>>> import numpy as np
>>> np.set_printoptions(precision=3, suppress=True, linewidth=200, legacy="1.25")
>>> F = np.array([[2.0, -3.0, 0.0, 0.0],
...     [-3.0, 0.0, -3.0, 0.0],
...     [0.0, -3.0, -2.0, -3.0],
...     [0.0, 0.0, -3.0, 0.0]])
>>> # symmetric
>>> vec = np.array([6, 0, 1, -5])
>>> rhs = F @ vec
>>> c, lr = np.zeros(4), 1 / np.linalg.norm(F, 2) ** 2
>>> for i in range(5):
...     c -= lr * F.T @ (F @ c - rhs)
...     if i % 1 == 0: print(i, round(np.linalg.norm(F @ c - rhs), 3))
... 
0 9.93
1 7.248
2 6.633
3 6.201
4 5.808
>>> c
array([ 4.034, -2.476,  1.825, -2.435])
>>> np.round(np.linalg.cond(F), 3)
4.052
>>> ev, vecs = np.linalg.eig(F)
>>> ev
array([-5.625,  4.893, -1.388,  2.12 ])
>>> np.sort(np.linalg.eigvals(F @ F))
array([ 1.927,  4.496, 23.937, 31.64 ])
>>> np.round(F @ vecs[:, 0] - ev[0] * vecs[:, 0], 3) + 0
array([0., 0., 0., 0.])
>>> np.sort(np.linalg.eigvals(F.T))
array([-5.625, -1.388,  2.12 ,  4.893])
>>> np.all(np.linalg.eigvalsh(F) > 0)
False
>>> [round(float(np.linalg.det(F[:i, :i])), 2) + 0 for i in range(1, 5)]
[2.0, -9.0, 0.0, 81.0]
>>> round(np.linalg.eigvalsh(F).min(), 3)
-5.625
>>> def softmax(z):
...     e = np.exp(z - z.max(axis=-1, keepdims=True))
...     return e / e.sum(axis=-1, keepdims=True)
... 
>>> np.round(softmax(10 * F[1]), 3) + 0
array([0. , 0.5, 0. , 0.5])
>>> S = F @ F.T / np.sqrt(4)
>>> np.round(softmax(S + np.triu(np.full(S.shape, -np.inf), 1)), 3) + 0
array([[1.   , 0.   , 0.   , 0.   ],
       [0.   , 1.   , 0.   , 0.   ],
       [0.002, 0.   , 0.998, 0.   ],
       [0.005, 0.448, 0.1  , 0.448]])
>>> softmax(S).round(6).argmax(axis=1)
array([0, 1, 2, 1])
>>> rng = np.random.default_rng(172)
>>> lab = rng.permutation(4)
>>> lab
array([1, 2, 3, 0])
>>> M2 = F[lab][:, lab]
>>> np.trace(M2)
0.0
>>> np.allclose(M2, F)
False
>>> np.sort(np.abs(np.linalg.eigvals(M2)))
array([1.388, 2.12 , 4.893, 5.625])
>>> M2
array([[ 0., -3.,  0., -3.],
       [-3., -2., -3.,  0.],
       [ 0., -3.,  0.,  0.],
       [-3.,  0.,  0.,  2.]])
>>> round(float(np.linalg.det(M2)), 3), round(float(np.linalg.det(F[lab])), 3)
(81.0, -81.0)
